$ python -q
>>> import numpy as np
>>> import numpy.linalg as la
>>> np.set_printoptions(precision=2, suppress=True, linewidth=120, floatmode="fixed")
>>> rd = lambda a: np.round(a, 2) + 0
>>> W0 = np.maximum(np.array([[1],
...     [5],
...     [-5],
...     [4],
...     [-5],
...     [0],
...     [2],
...     [1],
...     [5],
...     [1],
...     [5],
...     [4],
...     [5],
...     [1],
...     [-1],
...     [-3],
...     [2]]) @ np.array([[2, 0, 2]]) + np.array([1, 5, 9]), 0)
>>> W0
array([[ 3,  5, 11],
       [11,  5, 19],
       [ 0,  5,  0],
       [ 9,  5, 17],
       [ 0,  5,  0],
       [ 1,  5,  9],
       [ 5,  5, 13],
       [ 3,  5, 11],
       [11,  5, 19],
       [ 3,  5, 11],
       [11,  5, 19],
       [ 9,  5, 17],
       [11,  5, 19],
       [ 3,  5, 11],
       [ 0,  5,  7],
       [ 0,  5,  3],
       [ 5,  5, 13]])
>>> # row 4 repeats row 2
>>> r0, v = W0[14], W0[12]
>>> r0 @ r0
np.int64(74)
>>> pr = (r0 @ v) / (r0 @ r0) * r0
>>> rd(la.norm(r0 + v) ** 2 + la.norm(r0 - v) ** 2)
np.float64(1162.0)
>>> (v - pr) @ r0
np.float64(0.0)
>>> np.outer(r0, v)
array([[  0,   0,   0],
       [ 55,  25,  95],
       [ 77,  35, 133]])
>>> rd(pr)
array([ 0.00, 10.68, 14.95])
>>> def softmax(z):
...     e = np.exp(z - z.max(axis=-1, keepdims=True))
...     return e / e.sum(axis=-1, keepdims=True)
... 
>>> rd(softmax(W0).sum(axis=1))
array([1.00, 1.00, 1.00, 1.00, 1.00, 1.00, 1.00, 1.00, 1.00, 1.00, 1.00, 1.00, 1.00, 1.00, 1.00, 1.00, 1.00])
>>> rd(softmax(W0[7]))
array([0.00, 0.00, 1.00])
>>> rd(softmax(10 * W0[7]))
array([0.00, 0.00, 1.00])
>>> rd(softmax(W0[7] + 4))
array([0.00, 0.00, 1.00])
>>> scores = W0 @ W0.T / np.sqrt(3)
>>> rd(softmax(scores)[7] @ W0)
array([11.00,  5.00, 19.00])
>>> x0 = np.array([0, 1, 0])
>>> target = W0 @ x0
>>> rd(la.lstsq(W0, target)[0])
array([0.00, 1.00, 0.00])
>>> rng = np.random.default_rng(949303)
>>> target = target + 0.3 * rng.normal(size=17)
>>> rd(target)
array([4.79, 5.19, 5.37, 5.48, 4.74, 5.36, 4.69, 5.38, 4.58, 4.98, 4.80, 5.33, 4.92, 4.36, 5.35, 4.78, 4.95])
>>> coef, *_ = la.lstsq(W0, target)
>>> [round(float(la.norm(la.solve(W0.T @ W0 + lam * np.eye(3), W0.T @ target))), 2) for lam in (0, 1, 10, 100)]
[1.0, 0.98, 0.88, 0.55]
>>> rd(la.norm(target - W0 @ coef))
np.float64(1.34)
>>> q, V = la.qr(W0[:, :2])[0], la.qr(W0[:, 2:])[0]
>>> sig = la.svd(q.T @ V, compute_uv=False)
>>> (sig > 0.9).sum()
np.int64(1)
>>> A = np.array([[-2, -3, -8, 1], [2, 3, 8, 0], [-1, 2, -4, 0], [-1, -3, -4, -3]])
>>> # rank 3
>>> np.argsort(-la.norm(A, axis=0).round(6), kind="stable")[:3]
array([2, 1, 0])
>>> [round(float(x), 2) for x in la.svd(A, compute_uv=False)[:3]]
[13.73, 3.98, 2.59]
>>> rd(la.norm(A, 2) / la.norm(A))
np.float64(0.95)
>>> feats = np.eye(3, dtype=int)[rng.permutation(3)] * np.array([8, 6, -6])
>>> feats
array([[ 8,  0,  0],
       [ 0,  0, -6],
       [ 0,  6,  0]])
>>> r0, v = feats[0], feats[1]
>>> r0 @ v
np.int64(0)
>>> pr = (r0 @ v) / (r0 @ r0) * r0
>>> rd(la.norm(r0 + v) ** 2 + la.norm(r0 - v) ** 2)
np.float64(200.0)
>>> v - pr
array([ 0.00,  0.00, -6.00])
>>> r0 = np.array([0, 1, 2])
>>> np.polyval(r0, feats[2])
array([2, 8, 2])
>>> np.correlate(feats[2], feats[1], "full")
array([  0, -36,   0,   0,   0])
>>> z = rng.permutation(3)
>>> z
array([1, 2, 0])
>>> A2 = feats[z][:, z]
>>> rd(np.sort(np.abs(la.eigvals(A2))))
array([6.00, 6.00, 8.00])
>>> K = np.load("block6.npy")
>>> K
array([[ 4.54, -5.10,  0.52],
       [-9.56, 15.28,  2.81],
       [ 1.01,  2.77,  2.59],
       [ 1.92, -3.63, -2.15]])
>>> P = K @ la.solve(K.T @ K, K.T)
>>> rd(P)
array([[ 0.37, -0.32,  0.28, -0.23],
       [-0.32,  0.84,  0.14, -0.11],
       [ 0.28,  0.14,  0.87,  0.10],
       [-0.23, -0.11,  0.10,  0.92]])
>>> np.allclose(P @ P, P)
True
>>> rd(la.eigvalsh(P))
array([0.00, 1.00, 1.00, 1.00])
>>> A2 = K / np.sqrt((K ** 2).mean(axis=1, keepdims=True))
>>> rd(la.norm(A2, axis=1))
array([1.73, 1.73, 1.73, 1.73])
>>> la.matrix_rank(K - K.mean(axis=1, keepdims=True))
np.int64(2)
>>> A2 = np.c_[W0[:, :2] @ np.array([[0, 1], [0, 1]]), np.array([-4, -1, 0, -1, -2, -5, 5, 0, -2, 0, -3, -3, -4, -2, -2, -3, -4])]
>>> A2
array([[ 0,  8, -4],
       [ 0, 16, -1],
       [ 0,  5,  0],
       [ 0, 14, -1],
       [ 0,  5, -2],
       [ 0,  6, -5],
       [ 0, 10,  5],
       [ 0,  8,  0],
       [ 0, 16, -2],
       [ 0,  8,  0],
       [ 0, 16, -3],
       [ 0, 14, -3],
       [ 0, 16, -4],
       [ 0,  8, -2],
       [ 0,  5, -2],
       [ 0,  5, -3],
       [ 0, 10, -4]])
>>> rd(la.norm(la.qr(W0)[0].T @ A2, axis=0) ** 2 / ((A2 ** 2).sum(axis=0) + 1e-12))
array([0.00, 1.00, 0.40])
>>> rd(la.lstsq(W0, A2[:, 0])[0])
array([0.00, 0.00, 0.00])
>>> X = np.load("w.npy")
>>> X
array([[ 0.00,  1.26, -1.00],
       [ 0.00,  3.51, -1.00],
       [ 0.00, -3.08, -1.00],
       [ 0.00,  0.59, -1.00],
       [ 0.00,  1.71, -1.00],
       [ 0.00,  0.23, -1.00],
       [ 0.00, -3.38, -1.00],
       [ 0.00, -0.48, -1.00],
       [ 0.00,  2.64, -1.00],
       [ 0.00,  6.01, -1.00],
       [ 0.00,  0.55, -1.00],
       [ 0.00,  3.55, -1.00],
       [ 0.00,  4.32, -1.00],
       [ 0.00,  4.68, -1.00],
       [ 0.00,  3.92, -1.00],
       [ 0.00,  0.47, -1.00],
       [ 0.00,  1.92, -1.00],
       [ 0.00,  5.06, -1.00]])
>>> # null space of dimension 1
>>> rk = la.matrix_rank(X)
>>> rk
np.int64(2)
>>> null = la.svd(X)[2][rk:].T
>>> [int(la.matrix_rank(X[:i])) for i in range(1, len(X) + 1)]
[1, 2, 2, 2, 2, 2, 2, 2, 2, 2, 2, 2, 2, 2, 2, 2, 2, 2]
>>> np.allclose(X @ null, 0)
True
>>> null.shape
(3, 1)
>>> X @ null
array([[0.00],
       [0.00],
       [0.00],
       [0.00],
       [0.00],
       [0.00],
       [0.00],
       [0.00],
       [0.00],
       [0.00],
       [0.00],
       [0.00],
       [0.00],
       [0.00],
       [0.00],
       [0.00],
       [0.00],
       [0.00]])
>>> null @ null.T
array([[1.00, 0.00, 0.00],
       [0.00, 0.00, 0.00],
       [0.00, 0.00, 0.00]])
>>> T = np.stack([X, 5 * X, X[::-1]])
>>> T.shape
(3, 18, 3)
>>> (T @ X.T).shape
(3, 18, 18)
>>> la.matrix_rank(T.reshape(3, -1))
np.int64(2)
>>> data = np.load("mat.npy")
>>> data
array([[-3, -2, -3, -2],
       [-7,  6, -7,  6],
       [-3, -2, -3, -2],
       [-7,  6, -7,  6]])
>>> # columns 0 and 2 are equal
>>> data.sum(axis=0)
array([-20,   8, -20,   8])
>>> np.diff(data, axis=0)
array([[-4,  8, -4,  8],
       [ 4, -8,  4, -8],
       [-4,  8, -4,  8]])
>>> rd(la.svd(data, compute_uv=False))
array([18.56,  6.90,  0.00,  0.00])
>>> data - data[0]
array([[ 0,  0,  0,  0],
       [-4,  8, -4,  8],
       [ 0,  0,  0,  0],
       [-4,  8, -4,  8]])
>>> rd(la.norm(data))
np.float64(19.8)
>>> np.count_nonzero(data)
np.int64(16)
>>> np.unravel_index(np.abs(data).argmax(), data.shape)
(np.int64(1), np.int64(0))
